>>> import numpy as np
>>> np.set_printoptions(precision=3, suppress=True, linewidth=140)
>>> rd = lambda a: np.round(a, 3) + 0
>>> m1 = np.load("layer10.npy")
>>> m1
array([[1., 0.],
       [0., 0.]])
>>> x = np.array([8, -7])
>>> h = np.maximum(m1 @ x, 0)
>>> np.flatnonzero(h > 1e-9)
array([0])
>>> print(m1.T @ h)
[8. 0.]
>>> np.maximum(m1 @ x, 0) - np.maximum(-m1 @ x, 0)
array([8., 0.])
>>> m1 * (h > 1e-9)[:, None]
array([[1., 0.],
       [0., 0.]])
>>> print(h)
[8. 0.]
>>> Uu, s, VT = np.linalg.svd(m1)
>>> s
array([1., 0.])
>>> np.argmax(s[:-1] / (s[1:] + 1e-6)) + 1
np.int64(1)
>>> Y = Uu[:, :1] @ np.diag(s[:1]) @ VT[:1]
>>> rd(np.linalg.norm(m1 - Y) / np.linalg.norm(m1))
np.float64(0.0)
>>> rd(np.linalg.norm(m1 - Y, 2)), s[1]
(np.float64(0.0), np.float64(0.0))
>>> np.linalg.matrix_rank(Y)
np.int64(1)
>>> print(np.linalg.matrix_rank(m1, rtol=0.05))
1
>>> x = np.array([2, 2])
>>> np.trace(m1)
np.float64(1.0)
>>> print(m1 @ x)
[2. 0.]
>>> (x - m1 @ x) @ (m1 @ x)
np.float64(0.0)
>>> np.eye(2) - m1
array([[0., 0.],
       [0., 1.]])
>>> data = np.load("run14.npy")
>>> data
array([[ -1.849,  -1.356,   1.818,  -1.799,   3.649],
       [  0.96 ,   0.674,  -0.969,   0.941,  -1.85 ],
       [ -2.765,  -2.082,   2.782,  -2.811,   5.545],
       [-10.519,  -7.915,  10.548, -10.522,  21.073],
       [  3.812,   2.849,  -3.822,   3.802,  -7.623],
       [  3.627,   2.731,  -3.638,   3.577,  -7.213],
       [ -3.533,  -2.642,   3.531,  -3.525,   7.045],
       [ -0.135,  -0.09 ,   0.124,  -0.123,   0.232],
       [ -1.292,  -0.95 ,   1.256,  -1.256,   2.553],
       [ -8.369,  -6.253,   8.356,  -8.316,  16.712],
       [ -1.981,  -1.511,   1.964,  -1.985,   3.886],
       [ -2.005,  -1.494,   2.033,  -2.002,   4.006],
       [  0.542,   0.398,  -0.539,   0.515,  -1.053],
       [  2.019,   1.469,  -2.027,   2.072,  -4.021],
       [  1.924,   1.422,  -1.906,   1.941,  -3.861],
       [ -4.494,  -3.369,   4.483,  -4.495,   9.016],
       [  1.01 ,   0.762,  -1.009,   0.99 ,  -2.042],
       [ -4.392,  -3.319,   4.388,  -4.408,   8.799],
       [ -0.107,  -0.079,   0.121,  -0.098,   0.237],
       [ -1.516,  -1.092,   1.49 ,  -1.512,   3.042]])
>>> Uu, s, VT = np.linalg.svd(data)
>>> np.argmax(s[:-1] / (s[1:] + 1e-6)) + 1
np.int64(1)
>>> Y = Uu[:, :1] @ np.diag(s[:1]) @ VT[:1]
>>> print(rd(np.linalg.norm(data - Y) / np.linalg.norm(data)))
0.004
>>> u, v = data[0], data[19]
>>> rd(u @ v)
np.float64(20.813)
>>> pr = (u @ v) / (u @ u) * u
>>> rd(v - pr)
array([ 0.016,  0.032, -0.017, -0.021,  0.018])
>>> cent = data[[5, 4]].astype(float)
>>> for _ in range(5):
...     z = np.linalg.norm(data[:, None] - cent, axis=-1).argmin(axis=1)
...     cent = np.array([data[z == j].mean(axis=0) for j in range(2)])
... 
>>> z
array([0, 1, 0, 0, 1, 1, 0, 1, 0, 0, 0, 0, 1, 1, 1, 0, 1, 0, 1, 0])
>>> np.abs(cent[1] - cent[0]).argmax()
np.int64(4)
>>> rd(cent[1] - cent[0])
array([  5.4  ,   4.034,  -5.396,   5.389, -10.778])
>>> print(np.bincount(z))
[11  9]
>>> rd(cent)
array([[-3.883, -2.908,  3.877, -3.876,  7.757],
       [ 1.517,  1.126, -1.518,  1.513, -3.022]])
>>> T = np.stack([cent, 4 * cent, cent[::-1]])
>>> print(rd(np.einsum("bij,cij->bc", T, T)))
[[ 131.049  524.194  -88.707]
 [ 524.194 2096.777 -354.827]
 [ -88.707 -354.827  131.049]]
>>> (T @ cent.T).shape
(3, 2, 2)
>>> print(np.linalg.matrix_rank(T.reshape(3, -1)))
2
>>> print(T.shape)
(3, 2, 5)
>>> mat = np.array([[-1, 0, 1, -1, 0, 0],
...     [-2, 1, -1, 2, -3, -3],
...     [-3, 3, 3, -1, 1, -3],
...     [3, -3, 1, 0, -2, -2]])
>>> mat[0] = mat[3]
>>> mat
array([[ 3, -3,  1,  0, -2, -2],
       [-2,  1, -1,  2, -3, -3],
       [-3,  3,  3, -1,  1, -3],
       [ 3, -3,  1,  0, -2, -2]])
>>> Uu, s, VT = np.linalg.svd(mat)
>>> rd(s)
array([7.983, 6.174, 4.261, 0.   ])
>>> np.argmax(s[:-1] / (s[1:] + 1e-6)) + 1
np.int64(3)
>>> Y = Uu[:, :3] @ np.diag(s[:3]) @ VT[:3]
>>> np.linalg.matrix_rank(Y)
np.int64(3)
>>> rk = np.linalg.matrix_rank(mat)
>>> rk
np.int64(3)
>>> null = np.linalg.svd(mat)[2][rk:].T
>>> [int(np.linalg.matrix_rank(np.delete(mat, i, axis=0))) for i in range(4)]
[3, 2, 2, 3]
>>> print(rd(mat @ null))
[[0. 0. 0.]
 [0. 0. 0.]
 [0. 0. 0.]
 [0. 0. 0.]]
>>> [int(np.linalg.matrix_rank(mat[:, :j + 1])) for j in range(6)]
[1, 2, 3, 3, 3, 3]
>>> print(null.shape)
(6, 3)
>>> np.allclose(mat @ null, 0)
True
>>> np.count_nonzero(mat)
np.int64(22)
>>> print(np.unravel_index(np.abs(mat).argmax(), mat.shape))
(np.int64(0), np.int64(0))
>>> print(np.diff(mat, axis=0))
[[-5  4 -2  2 -1 -1]
 [-1  2  4 -3  4  0]
 [ 6 -6 -2  1 -3  1]]
>>> mat.sum(axis=1)
array([-3, -6,  0, -3])
>>> mat - mat[0]
array([[ 0,  0,  0,  0,  0,  0],
       [-5,  4, -2,  2, -1, -1],
       [-6,  6,  2, -1,  3, -1],
       [ 0,  0,  0,  0,  0,  0]])
>>> rd(np.linalg.norm(mat))
np.float64(10.954)
>>> mat.shape
(4, 6)
>>> t = np.radians(36)
>>> r_ = np.eye(6)
>>> r_[4, 4] = r_[0, 0] = np.cos(t)
>>> r_[4, 0], r_[0, 4] = -np.sin(t), np.sin(t)
>>> rd(r_)
array([[ 0.809,  0.   ,  0.   ,  0.   ,  0.588,  0.   ],
       [ 0.   ,  1.   ,  0.   ,  0.   ,  0.   ,  0.   ],
       [ 0.   ,  0.   ,  1.   ,  0.   ,  0.   ,  0.   ],
       [ 0.   ,  0.   ,  0.   ,  1.   ,  0.   ,  0.   ],
       [-0.588,  0.   ,  0.   ,  0.   ,  0.809,  0.   ],
       [ 0.   ,  0.   ,  0.   ,  0.   ,  0.   ,  1.   ]])
>>> Y = mat @ r_.T
>>> rd(Y)
array([[ 1.251, -3.   ,  1.   ,  0.   , -3.381, -2.   ],
       [-3.381,  1.   , -1.   ,  2.   , -1.251, -3.   ],
       [-1.839,  3.   ,  3.   , -1.   ,  2.572, -3.   ],
       [ 1.251, -3.   ,  1.   ,  0.   , -3.381, -2.   ]])
>>> rd(np.linalg.svd(mat, compute_uv=False)), rd(np.linalg.svd(Y, compute_uv=False))
(array([7.983, 6.174, 4.261, 0.   ]), array([7.983, 6.174, 4.261, 0.   ]))
>>> np.allclose(mat @ mat.T, Y @ Y.T)
True
>>> rd(np.abs(Y - mat).max(axis=0))
array([1.749, 0.   , 0.   , 0.   , 1.749, 0.   ])
>>> Uu, s, VT = np.linalg.svd(mat)
>>> V = VT[:(s > 1e-8).sum()]
>>> rng = np.random.default_rng(88)
>>> x = mat[1] + -3 * mat[3] + rng.integers(2) * np.eye(6)[3]
>>> x
array([-11.,  10.,  -4.,   3.,   3.,   3.])
>>> np.allclose(V.T @ V @ x, x)
False
>>> rd(np.diag(V.T @ V))
array([0.539, 0.445, 0.577, 0.251, 0.497, 0.69 ])
>>> np.linalg.matrix_rank(np.vstack([mat, x]))
np.int64(4)
>>> F = np.array([[2.0, 2.0, 1.0, -3.0, -2.0, 0.0],
...     [1.0, -2.0, 2.0, -2.0, 0.0, 1.0],
...     [-1.0, 0.0, -2.0, 3.0, 1.0, -1.0],
...     [-1.0, -2.0, 1.0, 2.0, 2.0, 0.0],
...     [0.0, 0.0, 0.0, 0.0, 7.0, 7.0],
...     [0.0, 0.0, 0.0, 0.0, 1.0, 4.0]])
>>> np.trace(F)
np.float64(11.0)
>>> F @ F
array([[  8.,   6.,   1., -13., -23., -13.],
       [  0.,  10.,  -9.,   3.,  -3.,   0.],
       [ -3.,  -8.,   6.,   3.,  12.,   5.],
       [ -7.,  -2.,  -5.,  14.,  21.,  11.],
       [  0.,   0.,   0.,   0.,  56.,  77.],
       [  0.,   0.,   0.,   0.,  11.,  23.]])
>>> rd(np.linalg.matrix_power(F, 3))
array([[  34.,   30.,    5.,  -59., -215., -208.],
       [  16.,  -26.,   41.,  -41.,  -24.,   -2.],
       [ -23.,    4.,  -28.,   49.,  107.,   90.],
       [ -25.,  -38.,   13.,   38.,  195.,  194.],
       [   0.,    0.,    0.,    0.,  469.,  700.],
       [   0.,    0.,    0.,    0.,  100.,  169.]])
>>> (F + F.T) / 2
array([[ 2. ,  1.5,  0. , -2. , -1. ,  0. ],
       [ 1.5, -2. ,  1. , -2. ,  0. ,  0.5],
       [ 0. ,  1. , -2. ,  2. ,  0.5, -0.5],
       [-2. , -2. ,  2. ,  2. ,  1. ,  0. ],
       [-1. ,  0. ,  0.5,  1. ,  7. ,  4. ],
       [ 0. ,  0.5, -0.5,  0. ,  4. ,  4. ]])
>>> rd(np.sort(np.abs(np.linalg.eigvals(F))))
array([0.658, 1.   , 2.459, 4.102, 4.443, 8.541])
>>> np.allclose(F @ F.T, F.T @ F)
False
>>> t = np.radians(60)
>>> r_ = np.eye(6)
>>> r_[1, 1] = r_[4, 4] = np.cos(t)
>>> r_[1, 4], r_[4, 1] = -np.sin(t), np.sin(t)
>>> print(rd(r_))
[[ 1.     0.     0.     0.     0.     0.   ]
 [ 0.     0.5    0.     0.    -0.866  0.   ]
 [ 0.     0.     1.     0.     0.     0.   ]
 [ 0.     0.     0.     1.     0.     0.   ]
 [ 0.     0.866  0.     0.     0.5    0.   ]
 [ 0.     0.     0.     0.     0.     1.   ]]
>>> Y = F @ r_.T
>>> np.allclose(np.linalg.norm(F, axis=1), np.linalg.norm(Y, axis=1))
True
>>> rd(np.abs(Y - F).max(axis=0))
array([0.   , 6.062, 0.   , 0.   , 3.5  , 0.   ])
>>> rd(Y)
array([[ 2.   ,  2.732,  1.   , -3.   ,  0.732,  0.   ],
       [ 1.   , -1.   ,  2.   , -2.   , -1.732,  1.   ],
       [-1.   , -0.866, -2.   ,  3.   ,  0.5  , -1.   ],
       [-1.   , -2.732,  1.   ,  2.   , -0.732,  0.   ],
       [ 0.   , -6.062,  0.   ,  0.   ,  3.5  ,  7.   ],
       [ 0.   , -0.866,  0.   ,  0.   ,  0.5  ,  4.   ]])
>>> J = np.load("out3.npy")
>>> J
array([[0, 1, 0, 0, 0],
       [1, 0, 1, 1, 0],
       [0, 1, 0, 1, 0],
       [0, 1, 1, 0, 1],
       [0, 0, 0, 1, 0]])
>>> np.allclose(J @ J.T, J.T @ J)
True
>>> np.trace(J)
np.int64(0)
>>> rd(np.sort(np.abs(np.linalg.eigvals(J))))
array([0.   , 0.618, 1.303, 1.618, 2.303])
>>> J @ J
array([[1, 0, 1, 1, 0],
       [0, 3, 1, 1, 1],
       [1, 1, 2, 1, 1],
       [1, 1, 1, 3, 0],
       [0, 1, 1, 0, 1]])
>>> (J + J.T) / 2
array([[0., 1., 0., 0., 0.],
       [1., 0., 1., 1., 0.],
       [0., 1., 0., 1., 0.],
       [0., 1., 1., 0., 1.],
       [0., 0., 0., 1., 0.]])
>>> np.linalg.matrix_power(J, 2)
array([[1, 0, 1, 1, 0],
       [0, 3, 1, 1, 1],
       [1, 1, 2, 1, 1],
       [1, 1, 1, 3, 0],
       [0, 1, 1, 0, 1]])
>>> np.allclose(J, J.T)
True
>>> arr = np.load("m.npy")
>>> rd(arr)
array([[ 0.129, -0.335],
       [-0.335,  0.871]])
>>> Y = arr / np.sqrt((arr ** 2).mean(axis=1, keepdims=True))
>>> rd(np.linalg.norm(Y, axis=1))
array([1.414, 1.414])
>>> print(np.linalg.matrix_rank(Y) == np.linalg.matrix_rank(arr))
True
>>> w, V = np.linalg.eigh(arr)
>>> rd(np.linalg.eigvalsh(arr + 2 * np.eye(2)))
array([2., 3.])
>>> rd(w.sum()), rd(np.trace(arr))
(np.float64(1.0), np.float64(1.0))
>>> (w > 1e-8).sum(), (w < -1e-8).sum()
(np.int64(1), np.int64(0))
>>> x = np.array([0, 3])
>>> rd(arr @ arr @ x)
array([-1.005,  2.613])
>>> rd(np.trace(arr))
np.float64(1.0)
>>> print(rd(np.eye(2) - arr))
[[0.871 0.335]
 [0.335 0.129]]
>>> print(np.argsort(-np.linalg.norm(arr, axis=0).round(6), kind="stable")[:3])
[1 0]
>>> np.linalg.cond(arr) > 100
np.True_
>>> E = np.array([[-1, -2], [-1, 3], [3, 1], [0, 1], [0, -2]])
>>> E[:, 0] = 5 * E[:, 1]
>>> print(E)
[[-10  -2]
 [ 15   3]
 [  5   1]
 [  5   1]
 [-10  -2]]
>>> W = np.array([[5, 7], [3, -3]])
>>> beta = np.array([2, 4])
>>> act = np.maximum(E @ W + beta, 0)
>>> (act > 0).astype(int)
array([[0, 0],
       [1, 1],
       [1, 1],
       [1, 1],
       [0, 0]])
>>> print((act > 0).mean(axis=0))
[0.6 0.6]
>>> act
array([[  0,   0],
       [ 86, 100],
       [ 30,  36],
       [ 30,  36],
       [  0,   0]])
>>> cent = np.array([[1, 0, 1], [1, 0, 3]])
>>> W @ cent
array([[12,  0, 26],
       [ 0,  0, -6]])
>>> act @ cent
array([[  0,   0,   0],
       [186,   0, 386],
       [ 66,   0, 138],
       [ 66,   0, 138],
       [  0,   0,   0]])
>>> Uu, s, VT = np.linalg.svd(act)
>>> print(np.argmax(s[:-1] / (s[1:] + 1e-6)) + 1)
1
>>> rd(s)
array([147.605,   0.92 ])
>>> Y = Uu[:, :1] @ np.diag(s[:1]) @ VT[:1]
>>> rd(np.abs(act - Y).max())
np.float64(0.442)
>>> np.linalg.matrix_rank(act, rtol=0.05)
np.int64(1)
>>> rd(np.linalg.norm(act - Y) / np.linalg.norm(act))
np.float64(0.006)
